>>> import numpy as np
>>> np.set_printoptions(precision=2, suppress=True, linewidth=200)
>>> W0 = np.load("out12.npy")
>>> W0
array([[-0.69, -0.89,  0.49],
       [ 0.77,  0.98, -0.65],
       [-0.4 , -0.81,  0.35],
       [ 0.63,  0.89, -0.48],
       [-0.64, -0.87,  0.46],
       [ 0.35,  0.41, -0.2 ],
       [ 0.81,  0.96, -0.63],
       [ 0.93,  0.99, -0.79],
       [ 0.72,  0.92, -0.54],
       [ 0.79,  0.95, -0.6 ],
       [ 0.91,  0.99, -0.77],
       [ 0.13, -0.08, -0.02],
       [ 0.94,  1.  , -0.82],
       [-0.85, -0.95,  0.64],
       [ 0.37,  0.54, -0.24],
       [ 0.24,  0.24, -0.12],
       [ 0.  , -0.27,  0.06],
       [-0.8 , -0.91,  0.56],
       [-0.65, -0.69,  0.38],
       [-0.96, -1.  ,  0.85],
       [-0.51, -0.89,  0.43],
       [-0.9 , -0.97,  0.71]])
>>> lab = W0[:, 0] > np.median(W0[:, 0])
>>> r0 = W0[lab].mean(axis=0) - W0[~lab].mean(axis=0)
>>> np.argsort(-np.abs(r0).round(6), kind="stable")
array([1, 0, 2])
>>> (((W0 - W0.mean(axis=0)) @ r0 > 0) == lab).mean()
np.float64(1.0)
>>> r0
array([ 1.25,  1.56, -0.98])
>>> ((W0 - W0.mean(axis=0)) @ r0 > 0).astype(int)
array([0, 1, 0, 1, 0, 1, 1, 1, 1, 1, 1, 0, 1, 0, 1, 1, 0, 0, 0, 0, 0, 0])
>>> Xc = (W0 - W0.mean(axis=0)) / W0.std(axis=0)
>>> np.argwhere(np.abs(Xc) > 2)
array([], shape=(0, 2), dtype=int64)
>>> Xc.std(axis=0)
array([1., 1., 1.])
>>> coef = np.linalg.lstsq(np.delete(Xc, 1, axis=1), Xc[:, 1])[0]
>>> coef
array([ 0.78, -0.21])
>>> np.abs(coef).argmax()
np.int64(0)
>>> np.round(1 - np.var(Xc[:, 1] - np.delete(Xc, 1, axis=1) @ coef), 2)
np.float64(0.97)
>>> A2 = np.c_[W0[:, :2] @ np.array([[-3, 3], [2, -3]]), np.array([-3, 3, -4, 5, -2, -1, -4, -2, 3, -2, -5, 5, 1, -4, 5, 4, 0, 1, -2, -3, -3, 5])]
>>> A2
array([[ 0.29,  0.6 , -3.  ],
       [-0.35, -0.63,  3.  ],
       [-0.42,  1.23, -4.  ],
       [-0.11, -0.78,  5.  ],
       [ 0.18,  0.69, -2.  ],
       [-0.23, -0.18, -1.  ],
       [-0.51, -0.45, -4.  ],
       [-0.81, -0.18, -2.  ],
       [-0.32, -0.6 ,  3.  ],
       [-0.47, -0.48, -2.  ],
       [-0.75, -0.24, -5.  ],
       [-0.55,  0.63,  5.  ],
       [-0.82, -0.18,  1.  ],
       [ 0.65,  0.3 , -4.  ],
       [-0.03, -0.51,  5.  ],
       [-0.24,  0.  ,  4.  ],
       [-0.54,  0.81,  0.  ],
       [ 0.58,  0.33,  1.  ],
       [ 0.57,  0.12, -2.  ],
       [ 0.88,  0.12, -3.  ],
       [-0.25,  1.14, -3.  ],
       [ 0.76,  0.21,  5.  ]])
>>> np.linalg.matrix_rank(np.c_[W0, A2])
np.int64(4)
>>> K = np.load("data.npy")
>>> K
array([[6., 1., 1.],
       [1., 6., 1.],
       [1., 1., 6.]])
>>> A2 = np.array([[0, 0], [0, 1], [2, 0]])
>>> np.einsum("ik,kj->ji", K, A2)
array([[ 2.,  2., 12.],
       [ 1.,  6.,  1.]])
>>> np.einsum("ij,ij->i", K, K)
array([38., 38., 38.])
>>> K @ A2
array([[ 2.,  1.],
       [ 2.,  6.],
       [12.,  1.]])
>>> np.linalg.matrix_rank(np.vstack([K, A2.T]))
np.int64(3)
>>> np.linalg.matrix_rank(K @ A2)
np.int64(2)
>>> np.vstack([K, A2.T]).shape
(5, 3)
>>> Xc = W0 - W0.mean(axis=0)
>>> V = np.linalg.svd(Xc)[2][:1]
>>> A2 = Xc - Xc @ V.T @ V
>>> A2.std(axis=0)
array([0.06, 0.07, 0.06])
>>> (Xc @ V.T).std(axis=0)
array([1.2])
>>> np.diag(V.T @ V)
array([0.33, 0.47, 0.2 ])
>>> np.round(np.linalg.det(K.T), 2)
np.float64(200.0)
>>> np.round(np.linalg.eigvals(K).sum().real, 2)
np.float64(18.0)
>>> Q, r_ = np.linalg.qr(K)
>>> np.round(abs(r_[0, 0]), 2), round(float(np.linalg.norm(K[:, 0])), 2)
(np.float64(6.16), 6.16)
>>> Q.shape, r_.shape
((3, 3), (3, 3))
>>> r_
array([[-6.16, -2.11, -2.11],
       [ 0.  , -5.79, -1.48],
       [ 0.  ,  0.  ,  5.6 ]])
>>> round(float(np.trace(Q @ Q.T)), 2)
3.0
>>> A2 = np.array([[-4, -4], [5, -4]])
>>> feats = np.tile(A2, (2, 2))
>>> feats
array([[-4, -4, -4, -4],
       [ 5, -4,  5, -4],
       [-4, -4, -4, -4],
       [ 5, -4,  5, -4]])
>>> round(float(np.linalg.det(feats)), 2)
0.0
>>> np.round(np.sort(np.abs(np.linalg.eigvals(feats))), 2) + 0
array([ 0.,  0., 12., 12.])
>>> round(float(np.abs(np.linalg.eigvals(feats)).max()), 2)
12.0
>>> np.allclose(feats @ feats.T, feats.T @ feats)
False
>>> np.allclose(feats, feats.T)
False
>>> feats.inv()
Traceback (most recent call last):
  File "<python-input-50>", line 1, in <module>
    feats.inv()
    ^^^^^^^^^
AttributeError: 'numpy.ndarray' object has no attribute 'inv'
>>> rank = np.linalg.matrix_rank(feats)
>>> rank
np.int64(2)
>>> null = np.linalg.svd(feats)[2][rank:].T
>>> [int(np.linalg.matrix_rank(feats[:i])) for i in range(1, len(feats) + 1)]
[1, 2, 2, 2]
>>> np.round(null @ null.T, 2) + 0
array([[ 0.5,  0. , -0.5,  0. ],
       [ 0. ,  0.5,  0. , -0.5],
       [-0.5,  0. ,  0.5,  0. ],
       [ 0. , -0.5,  0. ,  0.5]])
>>> np.linalg.matrix_rank(feats.T @ feats), np.linalg.matrix_rank(feats @ feats.T)
(np.int64(2), np.int64(2))
>>> np.allclose(feats @ null, 0)
True
>>> cent = np.array([[0, 0, 1, 0], [0, 1, 1, 0], [2, 2, 1, 2], [0, 1, 2, 0]])
>>> rng = np.random.default_rng(9538)
>>> E = (rng.random((13, 4)) < 0.25) @ cent
>>> E
array([[0, 1, 3, 0],
       [0, 0, 0, 0],
       [0, 0, 0, 0],
       [0, 0, 0, 0],
       [0, 1, 2, 0],
       [0, 0, 0, 0],
       [0, 0, 0, 0],
       [2, 2, 2, 2],
       [0, 1, 2, 0],
       [2, 3, 2, 2],
       [0, 0, 1, 0],
       [0, 0, 0, 0],
       [2, 3, 3, 2]])
>>> np.round(np.trace(np.linalg.pinv(E) @ E), 2)
np.float64(3.0)
>>> np.allclose(E[:-1].T @ np.linalg.lstsq(E[:-1].T, E[-1])[0], E[-1])
True
>>> try:
...     np.linalg.inv(E)
... except np.linalg.LinAlgError as e:
...     print(repr(e))
... 
LinAlgError('Last 2 dimensions of the array must be square')
>>> np.unique(E.round(6), axis=0).shape
(7, 4)
>>> left, sig, Vh = np.linalg.svd(E)
>>> V = Vh[:(sig > 1e-8).sum()]
>>> vec = E[2] + -1 * E[6] + rng.integers(2) * np.eye(4)[0]
>>> vec
array([1., 0., 0., 0.])
>>> np.allclose(V.T @ V @ vec, vec)
False
>>> np.diag(V.T @ V)
array([0.5, 1. , 1. , 0.5])
>>> np.round(V.T @ V, 2) + 0
array([[0.5, 0. , 0. , 0.5],
       [0. , 1. , 0. , 0. ],
       [0. , 0. , 1. , 0. ],
       [0.5, 0. , 0. , 0.5]])
>>> lab = E[:, 0] > np.median(E[:, 0])
>>> r0 = E[lab].mean(axis=0) - E[~lab].mean(axis=0)
>>> lab.astype(int)
array([0, 0, 0, 0, 0, 0, 0, 1, 0, 1, 0, 0, 1])
>>> r0
array([2.  , 2.37, 1.53, 2.  ])
>>> np.round((((E - E.mean(axis=0)) @ r0 > 0) == lab).mean(), 2)
np.float64(0.92)
>>> m1 = np.load("case19.npy")
>>> m1
array([[-0.29,  2.67, -1.69],
       [ 0.54,  2.09, -1.94],
       [-0.59,  1.92, -2.18],
       [-0.23,  2.67, -2.42],
       [-0.06,  2.26, -2.01],
       [ 0.14,  2.26, -1.63],
       [-0.58,  1.79, -1.87],
       [ 0.15,  2.34, -2.2 ],
       [-0.37,  1.74, -1.74],
       [-0.61,  2.31, -1.83],
       [ 0.59,  1.58,  0.06],
       [ 0.52,  1.46,  0.24],
       [ 0.86,  1.97,  0.17],
       [ 1.24,  1.95, -0.03],
       [ 0.75,  2.11,  0.1 ],
       [ 0.89,  2.17, -0.09],
       [ 1.61,  1.84, -0.09],
       [ 0.89,  2.32,  0.22],
       [ 0.45,  2.23,  0.18],
       [ 0.7 ,  2.14, -0.34],
       [-2.01, -0.91, -0.81],
       [-2.  , -0.84, -1.13],
       [-1.85, -0.98, -0.94],
       [-1.89, -1.4 , -0.51],
       [-1.47, -1.33, -1.26],
       [-2.14, -0.78, -1.55],
       [-1.63, -1.39, -0.87],
       [-1.38, -0.71, -0.94],
       [-1.16, -0.61, -1.06],
       [-1.55, -1.47, -1.81]])
>>> Q, r_ = np.linalg.qr(m1)
>>> r_
array([[ 6.33,  4.85,  3.53],
       [ 0.  , -8.81,  5.47],
       [ 0.  ,  0.  ,  3.11]])
>>> np.trace(Q @ Q.T)
np.float64(3.0)
>>> Q.shape, r_.shape
((30, 3), (3, 3))
>>> np.abs(np.diag(r_))
array([6.33, 8.81, 3.11])
